$ python3 -q
>>> import numpy as np
>>> import numpy.linalg as la
>>> np.set_printoptions(precision=2, suppress=True, linewidth=120)
>>> def rnd(a):
...     return np.round(a, 2) + 0
... 
>>> m1 = np.loadtxt("case11.csv", delimiter=",")
>>> m1
array([[1., 0., 0., 0.],
       [0., 1., 0., 0.],
       [0., 0., 1., 0.],
       [0., 0., 0., 1.]])
>>> r0 = np.array([-3, 3, 3])
>>> np.correlate(m1[0], m1[2], "full")
array([0., 1., 0., 0., 0., 0., 0.])
>>> print(np.convolve(m1[0], r0))
[-3.  3.  3.  0.  0.  0.]
>>> np.array([np.convolve(row, r0, "same") for row in m1])
array([[ 3.,  3.,  0.,  0.],
       [-3.,  3.,  3.,  0.],
       [ 0., -3.,  3.,  3.],
       [ 0.,  0., -3.,  3.]])
>>> P = np.triu(np.array([[5, 3, 5, -1], [1, 4, -1, 2], [3, -2, -5, 0], [3, 2, -5, 0]]), 1) + np.eye(4)
>>> A2 = P @ m1 @ la.inv(P)
>>> np.poly(A2)
array([ 1., -4.,  6., -4.,  1.])
>>> la.matrix_rank(A2)
np.int64(4)
>>> np.trace(A2), np.trace(m1)
(np.float64(4.0), np.float64(4.0))
>>> L = la.cholesky(m1)
>>> L
array([[1., 0., 0., 0.],
       [0., 1., 0., 0.],
       [0., 0., 1., 0.],
       [0., 0., 0., 1.]])
>>> m1 / np.sqrt(np.outer(np.diag(m1), np.diag(m1)))
array([[1., 0., 0., 0.],
       [0., 1., 0., 0.],
       [0., 0., 1., 0.],
       [0., 0., 0., 1.]])
>>> print(L @ L.T)
[[1. 0. 0. 0.]
 [0. 1. 0. 0.]
 [0. 0. 1. 0.]
 [0. 0. 0. 1.]]
>>> np.prod(np.diag(L)) ** 2, rnd(la.det(m1))
(np.float64(1.0), np.float64(1.0))
>>> A2 = np.array([[0, 3, 3], [0, 2, 2]])
>>> Z = np.kron(A2, m1)
>>> Z
array([[0., 0., 0., 0., 3., 0., 0., 0., 3., 0., 0., 0.],
       [0., 0., 0., 0., 0., 3., 0., 0., 0., 3., 0., 0.],
       [0., 0., 0., 0., 0., 0., 3., 0., 0., 0., 3., 0.],
       [0., 0., 0., 0., 0., 0., 0., 3., 0., 0., 0., 3.],
       [0., 0., 0., 0., 2., 0., 0., 0., 2., 0., 0., 0.],
       [0., 0., 0., 0., 0., 2., 0., 0., 0., 2., 0., 0.],
       [0., 0., 0., 0., 0., 0., 2., 0., 0., 0., 2., 0.],
       [0., 0., 0., 0., 0., 0., 0., 2., 0., 0., 0., 2.]])
>>> la.matrix_rank(Z)
np.int64(4)
>>> rank = la.matrix_rank(Z)
>>> rank
np.int64(4)
>>> null = la.svd(Z)[2][rank:].T
>>> rnd(null @ null.T)
array([[ 1. ,  0. ,  0. ,  0. ,  0. ,  0. ,  0. ,  0. ,  0. ,  0. ,  0. ,  0. ],
       [ 0. ,  1. ,  0. ,  0. ,  0. ,  0. ,  0. ,  0. ,  0. ,  0. ,  0. ,  0. ],
       [ 0. ,  0. ,  1. ,  0. ,  0. ,  0. ,  0. ,  0. ,  0. ,  0. ,  0. ,  0. ],
       [ 0. ,  0. ,  0. ,  1. ,  0. ,  0. ,  0. ,  0. ,  0. ,  0. ,  0. ,  0. ],
       [ 0. ,  0. ,  0. ,  0. ,  0.5,  0. ,  0. ,  0. , -0.5,  0. ,  0. ,  0. ],
       [ 0. ,  0. ,  0. ,  0. ,  0. ,  0.5,  0. ,  0. ,  0. , -0.5,  0. ,  0. ],
       [ 0. ,  0. ,  0. ,  0. ,  0. ,  0. ,  0.5,  0. ,  0. ,  0. , -0.5,  0. ],
       [ 0. ,  0. ,  0. ,  0. ,  0. ,  0. ,  0. ,  0.5,  0. ,  0. ,  0. , -0.5],
       [ 0. ,  0. ,  0. ,  0. , -0.5,  0. ,  0. ,  0. ,  0.5,  0. ,  0. ,  0. ],
       [ 0. ,  0. ,  0. ,  0. ,  0. , -0.5,  0. ,  0. ,  0. ,  0.5,  0. ,  0. ],
       [ 0. ,  0. ,  0. ,  0. ,  0. ,  0. , -0.5,  0. ,  0. ,  0. ,  0.5,  0. ],
       [ 0. ,  0. ,  0. ,  0. ,  0. ,  0. ,  0. , -0.5,  0. ,  0. ,  0. ,  0.5]])
>>> print(null.shape)
(12, 8)
>>> M = np.load("m.npy")
>>> M
array([[ 1.65,  2.1 ,  6.42, -0.62],
       [-1.28, -3.03, -4.52,  0.23],
       [-1.56,  1.14, -1.7 ,  3.07],
       [-1.2 , -4.98, -5.13,  6.37],
       [-0.14,  0.09, -1.71,  4.  ],
       [ 2.79,  2.6 , -9.24, -5.65],
       [ 0.42,  4.38,  0.26, -2.55],
       [ 2.39, -4.22, -3.6 , -3.9 ],
       [ 0.25,  0.51,  2.76, -0.17],
       [-0.03, -0.13, -2.42, -1.79],
       [ 2.49,  1.91,  2.54,  1.5 ],
       [ 0.25, -0.58, -2.29,  3.47],
       [ 3.16,  8.45,  0.27, -5.42],
       [ 2.55,  4.16, -0.63, -2.02],
       [ 0.33, -3.46,  0.26, -2.69],
       [-3.34, -8.71, -2.88,  5.71],
       [-0.22,  2.21, -2.62, -1.07],
       [-1.32, -7.05, -0.28,  1.9 ],
       [ 1.27, -2.24, -4.02,  0.3 ],
       [ 2.66,  2.74,  5.34,  0.98],
       [ 0.46,  1.29, -1.74, -0.31]])
>>> A2 = m1 / np.sqrt((m1 ** 2).mean(axis=1, keepdims=True))
>>> A2[0]
array([2., 0., 0., 0.])
>>> m1 - m1.mean(axis=1, keepdims=True)
array([[ 0.75, -0.25, -0.25, -0.25],
       [-0.25,  0.75, -0.25, -0.25],
       [-0.25, -0.25,  0.75, -0.25],
       [-0.25, -0.25, -0.25,  0.75]])
>>> print(la.matrix_rank(m1 - m1.mean(axis=1, keepdims=True)))
3
>>> def softmax(z):
...     e = np.exp(z - z.max(axis=-1, keepdims=True))
...     return e / e.sum(axis=-1, keepdims=True)
... 
>>> rnd(softmax(M[16]))
array([0.08, 0.88, 0.01, 0.03])
>>> scores = M @ M.T / np.sqrt(4)
>>> softmax(scores).round(6).argmax(axis=1)
array([ 0, 15,  3, 15,  3,  5, 12,  7,  0,  5, 19,  3, 12, 12,  7, 15,  5, 15,  5, 19,  5])
>>> rnd(softmax(scores)[16] @ M)
array([ 2.79,  2.61, -9.22, -5.65])
>>> Ac = M - M.mean(axis=0)
>>> U, sv, Vt = la.svd(Ac, full_matrices=False)
>>> rnd((sv ** 2).sum() ** 2 / (sv ** 4).sum())
np.float64(2.35)
>>> np.abs(U[:, 0]).argmax()
np.int64(15)
>>> (np.sign(U[:, 0]) == np.sign(U[0, 0])).astype(int)
array([1, 0, 0, 0, 0, 1, 1, 0, 1, 1, 1, 0, 1, 1, 0, 0, 1, 0, 0, 1, 1])
>>> la.matrix_rank(Ac)
np.int64(4)
>>> np.abs(Vt[0]).argmax()
np.int64(1)
>>> rnd(sv ** 2 / (sv ** 2).sum())
array([0.57, 0.29, 0.11, 0.02])
>>> np.searchsorted(np.cumsum(sv ** 2) / (sv ** 2).sum(), 0.9) + 1
np.int64(3)
>>> print(rnd(la.norm(M[12], 1)), rnd(la.norm(M[12], np.inf)))
17.3 8.45
>>> rnd(M[12] @ M[19])
np.float64(27.69)
>>> rnd(la.norm(M, "nuc"))
np.float64(54.11)
>>> rnd(la.norm(M[12] - M[19]))
np.float64(9.98)
>>> rnd(la.norm(M) ** 2 / la.norm(M, 2) ** 2)
np.float64(1.81)
>>> rnd(la.norm(M, 2))
np.float64(22.28)
>>> print(rnd(la.norm(M, 1)), rnd(la.norm(M, np.inf)))
65.98 20.64
>>> Z = M[[15, 17]].astype(float)
>>> for _ in range(6):
...     z = la.norm(M[:, None] - Z, axis=-1).argmin(axis=1)
...     Z = np.array([M[z == j].mean(axis=0) for j in range(2)])
... 
>>> z
array([1, 1, 1, 0, 1, 1, 1, 1, 1, 1, 1, 1, 1, 1, 1, 0, 1, 0, 1, 1, 1])
>>> print(np.bincount(z))
[ 3 18]
>>> print(np.abs(Z[1] - Z[0]).argmax())
1
>>> F = np.load("layer10.npy")
>>> F
array([[ 0.87,  0.18, -0.62],
       [ 0.93,  0.22, -0.71],
       [ 0.42,  0.06, -0.24],
       [-1.  , -0.48,  0.97],
       [-0.42, -0.06,  0.24],
       [ 0.42,  0.06, -0.24],
       [ 0.91,  0.2 , -0.66],
       [ 0.64,  0.1 , -0.38],
       [ 0.29,  0.04, -0.16],
       [ 0.29,  0.04, -0.16],
       [-0.78, -0.14,  0.51],
       [-0.42, -0.06,  0.24],
       [ 0.72,  0.12, -0.45],
       [-0.72, -0.12,  0.45],
       [ 0.54,  0.08, -0.31],
       [ 0.83,  0.16, -0.56],
       [-0.98, -0.31,  0.86],
       [ 0.87,  0.18, -0.62],
       [-0.64, -0.1 ,  0.38],
       [-0.78, -0.14,  0.51],
       [ 1.  ,  0.41, -0.94],
       [ 1.  ,  0.43, -0.95],
       [ 0.  ,  0.  ,  0.  ],
       [ 0.42,  0.06, -0.24],
       [-0.72, -0.12,  0.45]])
>>> z = F[:, 2] > np.median(F[:, 2])
>>> r0 = F[z].mean(axis=0) - F[~z].mean(axis=0)
>>> z.astype(int)
array([0, 0, 0, 1, 1, 0, 0, 0, 1, 1, 1, 1, 0, 1, 0, 0, 1, 0, 1, 1, 0, 0, 1, 0, 1])
